$ python -q
>>> import numpy as np
>>> np.set_printoptions(precision=4, suppress=True, linewidth=160, floatmode="fixed")
>>> data = np.loadtxt("case16.csv", delimiter=",")
>>> print(data)
[[2.0000 1.0000 2.0000 3.0000 0.0000 1.0000 3.0000 5.0000 0.0000]
 [5.0000 0.0000 2.0000 4.0000 2.0000 2.0000 4.0000 2.0000 1.0000]
 [1.0000 1.0000 4.0000 1.0000 0.0000 2.0000 3.0000 1.0000 1.0000]
 [5.0000 5.0000 4.0000 1.0000 0.0000 1.0000 0.0000 5.0000 5.0000]
 [5.0000 0.0000 2.0000 2.0000 4.0000 4.0000 1.0000 0.0000 1.0000]
 [5.0000 5.0000 0.0000 5.0000 1.0000 1.0000 5.0000 2.0000 1.0000]
 [3.0000 5.0000 5.0000 4.0000 2.0000 0.0000 5.0000 0.0000 5.0000]
 [0.0000 1.0000 4.0000 5.0000 4.0000 5.0000 0.0000 1.0000 2.0000]
 [5.0000 5.0000 0.0000 5.0000 1.0000 1.0000 5.0000 2.0000 1.0000]]
>>> U, sig, VT = np.linalg.svd(data)
>>> print(sig.round(4) + 0)
[23.4469  8.8795  7.8247  6.1231  5.1466  4.2665  2.1063  0.7437  0.0000]
>>> np.argmax(sig[:-1] / (sig[1:] + 1e-6)) + 1
np.int64(8)
>>> B = U[:, :8] @ np.diag(sig[:8]) @ VT[:8]
>>> np.round(np.linalg.norm(data - B, 2), 4), round(sig[8], 4)
(np.float64(0.0), np.float64(0.0))
>>> B = data[0, 0] * data[1:] - np.outer(data[1:, 0], data[0])
>>> B
array([[  0.0000,  -5.0000,  -6.0000,  -7.0000,   4.0000,  -1.0000,  -7.0000, -21.0000,   2.0000],
       [  0.0000,   1.0000,   6.0000,  -1.0000,   0.0000,   3.0000,   3.0000,  -3.0000,   2.0000],
       [  0.0000,   5.0000,  -2.0000, -13.0000,   0.0000,  -3.0000, -15.0000, -15.0000,  10.0000],
       [  0.0000,  -5.0000,  -6.0000, -11.0000,   8.0000,   3.0000, -13.0000, -25.0000,   2.0000],
       [  0.0000,   5.0000, -10.0000,  -5.0000,   2.0000,  -3.0000,  -5.0000, -21.0000,   2.0000],
       [  0.0000,   7.0000,   4.0000,  -1.0000,   4.0000,  -3.0000,   1.0000, -15.0000,  10.0000],
       [  0.0000,   2.0000,   8.0000,  10.0000,   8.0000,  10.0000,   0.0000,   2.0000,   4.0000],
       [  0.0000,   5.0000, -10.0000,  -5.0000,   2.0000,  -3.0000,  -5.0000, -21.0000,   2.0000]])
>>> np.linalg.matrix_rank(B), np.linalg.matrix_rank(data)
(np.int64(7), np.int64(8))
>>> print([round(float(x), 4) for x in np.linalg.svd(data, compute_uv=False)[:3]])
[23.4469, 8.8795, 7.8247]
>>> np.linalg.cond(data) > 100
np.True_
>>> U, sig, VT = np.linalg.svd(data)
>>> vecs = VT[:(sig > 1e-8).sum()]
>>> rng = np.random.default_rng(923)
>>> x0 = data[8] + -1 * data[7] + rng.integers(2) * np.eye(9)[5]
>>> print(x0)
[ 5.0000  4.0000 -4.0000  0.0000 -3.0000 -3.0000  5.0000  1.0000 -1.0000]
>>> print(np.diag(vecs.T @ vecs))
[0.9363 0.9873 0.7748 0.9114 0.9826 0.8852 0.8538 0.9621 0.7065]
>>> np.linalg.matrix_rank(np.vstack([data, x0]))
np.int64(9)
>>> rk = np.linalg.matrix_rank(data)
>>> rk
np.int64(8)
>>> null = np.linalg.svd(data)[2][rk:].T
>>> print([int(np.linalg.matrix_rank(np.delete(data, i, axis=0))) for i in range(9)])
[7, 7, 7, 7, 7, 8, 7, 7, 8]
>>> np.allclose(data @ null, 0)
True
>>> [int(np.linalg.matrix_rank(data[:i])) for i in range(1, len(data) + 1)]
[1, 2, 3, 4, 5, 6, 7, 8, 8]
>>> null[:, 0] / null[np.abs(null[:, 0]).round(6).argmax(), 0]
array([-0.4659, -0.2079, -0.8761, -0.5495,  0.2434,  0.6253,  0.7058,  0.3595,  1.0000])
>>> null.shape
(9, 1)
>>> K = np.load("data.npy")
>>> K
array([[-0.5505, -0.5152,  1.8525],
       [-0.4404, -1.8419, -0.6431],
       [ 1.8716, -0.5849,  0.3935]])
>>> th = np.radians(51)
>>> R = np.eye(3)
>>> R[0, 0] = R[1, 1] = np.cos(th)
>>> R[0, 1], R[1, 0] = -np.sin(th), np.sin(th)
>>> R
array([[ 0.6293, -0.7771,  0.0000],
       [ 0.7771,  0.6293,  0.0000],
       [ 0.0000,  0.0000,  1.0000]])
>>> B = K @ R.T
>>> np.allclose(np.linalg.norm(K, axis=1), np.linalg.norm(B, axis=1))
True
>>> Q, R = np.linalg.qr(K)
>>> print(np.allclose(R.T @ R, K.T @ K))
True
>>> abs(R[0, 0]), np.round(np.linalg.norm(K[:, 0]), 4)
(np.float64(2.0), np.float64(2.0))
>>> print(Q.shape, R.shape)
(3, 3) (3, 3)
>>> R.round(4) + 0
array([[2.0000, 0.0000, 0.0000],
       [0.0000, 2.0000, 0.0000],
       [0.0000, 0.0000, 2.0000]])
>>> print(np.trace(Q @ Q.T))
3.0
>>> print(np.round(Q.T @ Q, 4) + 0)
[[1.0000 0.0000 0.0000]
 [0.0000 1.0000 0.0000]
 [0.0000 0.0000 1.0000]]
>>> print(np.abs(np.diag(R)))
[2.0000 2.0000 2.0000]
>>> B = np.array([[3, 3, 3], [3, 2, 3], [0, 3, 2]])
>>> np.einsum("ij->j", K)
array([ 0.8808, -2.9419,  1.6029])
>>> print(np.einsum("ik,kj->ji", K, B))
[[-3.1969 -6.8468  3.8602]
 [ 2.8756 -6.9341  5.6257]
 [ 0.5080 -8.1329  4.6473]]
>>> np.linalg.matrix_rank(K @ B)
np.int64(3)
>>> np.einsum("ik,kj->ij", K, B)
array([[-3.1969,  2.8756,  0.5080],
       [-6.8468, -6.9341, -8.1329],
       [ 3.8602,  5.6257,  4.6473]])
>>> labels = rng.permutation(3)
>>> print(labels)
[0 2 1]
>>> B = K[labels][:, labels]
>>> print(np.diag(B))
[-0.5505  0.3935 -1.8419]
>>> B
array([[-0.5505,  1.8525, -0.5152],
       [ 1.8716,  0.3935, -0.5849],
       [-0.4404, -0.6431, -1.8419]])
>>> round(np.trace(B), 4)
np.float64(-1.9988)
>>> np.allclose(B, K)
False
>>> np.sort(np.abs(np.linalg.eigvals(B)))
array([2.0000, 2.0000, 2.0000])
